>>> import numpy as np
>>> from numpy import linalg as LA
>>> np.set_printoptions(suppress=True, linewidth=100)
>>> def rnd(a):
...     return np.round(a, 2) + 0
... 
>>> F = np.loadtxt("x.csv", delimiter=",")
>>> rnd(F)
array([[0.24, 0.24, 0.29, 0.12, 0.12],
       [0.14, 0.21, 0.14, 0.36, 0.14],
       [0.31, 0.31, 0.19, 0.06, 0.12],
       [0.22, 0.22, 0.  , 0.44, 0.11],
       [0.14, 0.29, 0.29, 0.14, 0.14]])
>>> F @ np.ones(5)
array([1., 1., 1., 1., 1.])
>>> p = np.eye(5)[0]
>>> for _ in range(7):
...     p = p @ F
...     print(p.round(2))
... 
[0.24 0.24 0.29 0.12 0.12]
[0.22 0.26 0.19 0.2  0.13]
[0.21 0.25 0.18 0.24 0.13]
[0.21 0.25 0.17 0.25 0.13]
[0.21 0.25 0.16 0.25 0.13]
[0.21 0.25 0.16 0.25 0.13]
[0.21 0.25 0.16 0.25 0.13]
>>> rnd((F - F.T) / 2)
array([[ 0.  ,  0.05, -0.01, -0.05, -0.01],
       [-0.05,  0.  , -0.08,  0.07, -0.07],
       [ 0.01,  0.08,  0.  ,  0.03, -0.08],
       [ 0.05, -0.07, -0.03,  0.  , -0.02],
       [ 0.01,  0.07,  0.08,  0.02,  0.  ]])
>>> assert F == F.T
Traceback (most recent call last):
  File "<python-input-10>", line 1, in <module>
    assert F == F.T
           ^^^^^^^^
ValueError: The truth value of an array with more than one element is ambiguous. Use a.any() or a.all()
>>> np.allclose(F, F.T)
False
>>> rnd(LA.det(F))
np.float64(0.0)
>>> rnd(F @ F)
array([[0.22, 0.26, 0.19, 0.2 , 0.13],
       [0.21, 0.24, 0.14, 0.28, 0.13],
       [0.21, 0.25, 0.21, 0.21, 0.13],
       [0.2 , 0.23, 0.13, 0.32, 0.12],
       [0.22, 0.26, 0.18, 0.22, 0.13]])
>>> rnd(np.trace(F))
np.float64(1.22)
>>> Q, R = LA.qr(F)
>>> rnd(abs(R[0, 0])), rnd(LA.norm(F[:, 0]))
(np.float64(0.49), np.float64(0.49))
>>> B = LA.invert(F)
Traceback (most recent call last):
  File "<python-input-17>", line 1, in <module>
    B = LA.invert(F)
        ^^^^^^^^^
AttributeError: module 'numpy.linalg' has no attribute 'invert'
>>> B = LA.inv(F)
>>> np.allclose(B, F.T)
False
>>> rnd(LA.det(F) * LA.det(B))
np.float64(1.0)
>>> rnd(LA.slogdet(F)[0])
np.float64(1.0)
>>> B = np.array([[2, 1, 0], [2, 1, 3]])
>>> cent = np.kron(B, F)
>>> cent.shape
(10, 15)
>>> LA.matrix_rank(cent)
np.int64(10)
>>> rnd(LA.norm(cent, 2)), rnd(LA.norm(B, 2) * LA.norm(F, 2))
(np.float64(4.12), np.float64(4.12))
>>> W0 = np.load("run19.npy")
>>> W0
array([[0, 0, 0, 1],
       [0, 0, 1, 0],
       [1, 0, 0, 0],
       [0, 1, 0, 0]])
>>> W0.sum(axis=1)
array([1, 1, 1, 1])
>>> LA.rank(W0)
Traceback (most recent call last):
  File "<python-input-30>", line 1, in <module>
    LA.rank(W0)
    ^^^^^^^
AttributeError: module 'numpy.linalg' has no attribute 'rank'
>>> W0 - W0[0]
array([[ 0,  0,  0,  0],
       [ 0,  0,  1, -1],
       [ 1,  0,  0, -1],
       [ 0,  1,  0, -1]])
>>> rnd(LA.norm(W0))
np.float64(2.0)
>>> W0[:, 4]
Traceback (most recent call last):
  File "<python-input-33>", line 1, in <module>
    W0[:, 4]
    ~~^^^^^^
IndexError: index 4 is out of bounds for axis 1 with size 4
>>> W0.mean(axis=0)
array([0.25, 0.25, 0.25, 0.25])
>>> np.diff(W0, axis=0)
array([[ 0,  0,  1, -1],
       [ 1,  0, -1,  0],
       [-1,  1,  0,  0]])
>>> rnd(LA.svd(W0, compute_uv=False))
array([1., 1., 1., 1.])
>>> LA.matrix_rank(W0)
np.int64(4)
>>> f, v = F[2], F[1]
>>> f @ f
np.float64(0.25)
>>> rnd(f @ v)
np.float64(0.18)
>>> p = (f @ v) / (f @ f) * f
>>> rnd((v - p) @ f)
np.float64(0.0)
>>> rnd(np.outer(f, v))
array([[0.04, 0.07, 0.04, 0.11, 0.04],
       [0.04, 0.07, 0.04, 0.11, 0.04],
       [0.03, 0.04, 0.03, 0.07, 0.03],
       [0.01, 0.01, 0.01, 0.02, 0.01],
       [0.02, 0.03, 0.02, 0.04, 0.02]])
>>> B = LA.inv(W0)
>>> rnd(LA.slogdet(W0)[0])
np.float64(-1.0)
>>> rnd(LA.det(W0) * LA.det(B))
np.float64(1.0)
>>> np.allclose(B, W0.T)
True
>>> rnd(LA.inv(B))
array([[0., 0., 0., 1.],
       [0., 0., 1., 0.],
       [1., 0., 0., 0.],
       [0., 1., 0., 0.]])
>>> B = np.array([[2, 0, 4, 0], [4, 4, 1, 0], [6, 6, 7, 8], [8, 3, 7, 4]])
>>> B[-1] = B[0]
>>> K = B + 0.1 * np.eye(4)
>>> K
array([[2.1, 0. , 4. , 0. ],
       [4. , 4.1, 1. , 0. ],
       [6. , 6. , 7.1, 8. ],
       [2. , 0. , 4. , 0.1]])
>>> rnd(np.einsum("ii->", K))
np.float64(13.4)
>>> rnd(LA.det(K[::-1]))
np.float64(-8.51)
>>> rnd(LA.eigvals(K).sum().real)
np.float64(13.4)
>>> np.kron(np.eye(2, dtype=int), K)
array([[2.1, 0. , 4. , 0. , 0. , 0. , 0. , 0. ],
       [4. , 4.1, 1. , 0. , 0. , 0. , 0. , 0. ],
       [6. , 6. , 7.1, 8. , 0. , 0. , 0. , 0. ],
       [2. , 0. , 4. , 0.1, 0. , 0. , 0. , 0. ],
       [0. , 0. , 0. , 0. , 2.1, 0. , 4. , 0. ],
       [0. , 0. , 0. , 0. , 4. , 4.1, 1. , 0. ],
       [0. , 0. , 0. , 0. , 6. , 6. , 7.1, 8. ],
       [0. , 0. , 0. , 0. , 2. , 0. , 4. , 0.1]])
>>> rnd(LA.det(2 * K)), rnd(LA.det(K))
(np.float64(-136.11), np.float64(-8.51))
>>> rnd(LA.eigvals(K))
array([13.53,  2.4 ,  0.1 , -2.62])
>>> assert K == K.T
Traceback (most recent call last):
  File "<python-input-59>", line 1, in <module>
    assert K == K.T
           ^^^^^^^^
ValueError: The truth value of an array with more than one element is ambiguous. Use a.any() or a.all()
>>> rnd(K @ K)
array([[ 28.41,  24.  ,  36.8 ,  32.  ],
       [ 30.8 ,  22.81,  27.2 ,   8.  ],
       [ 95.2 ,  67.2 , 112.41,  57.6 ],
       [ 28.4 ,  24.  ,  36.8 ,  32.01]])
>>> np.allclose(K, K.T)
False
>>> (K + K.T) / 2
array([[2.1, 2. , 5. , 1. ],
       [2. , 4.1, 3.5, 0. ],
       [5. , 3.5, 7.1, 6. ],
       [1. , 0. , 6. , 0.1]])
>>> K.inv()
Traceback (most recent call last):
  File "<python-input-63>", line 1, in <module>
    K.inv()
    ^^^^^
AttributeError: 'numpy.ndarray' object has no attribute 'inv'
>>> rnd(LA.matrix_power(K, 2))
array([[ 28.41,  24.  ,  36.8 ,  32.  ],
       [ 30.8 ,  22.81,  27.2 ,   8.  ],
       [ 95.2 ,  67.2 , 112.41,  57.6 ],
       [ 28.4 ,  24.  ,  36.8 ,  32.01]])
>>> rnd(np.sort(np.abs(LA.eigvals(K))))
array([ 0.1 ,  2.4 ,  2.62, 13.53])
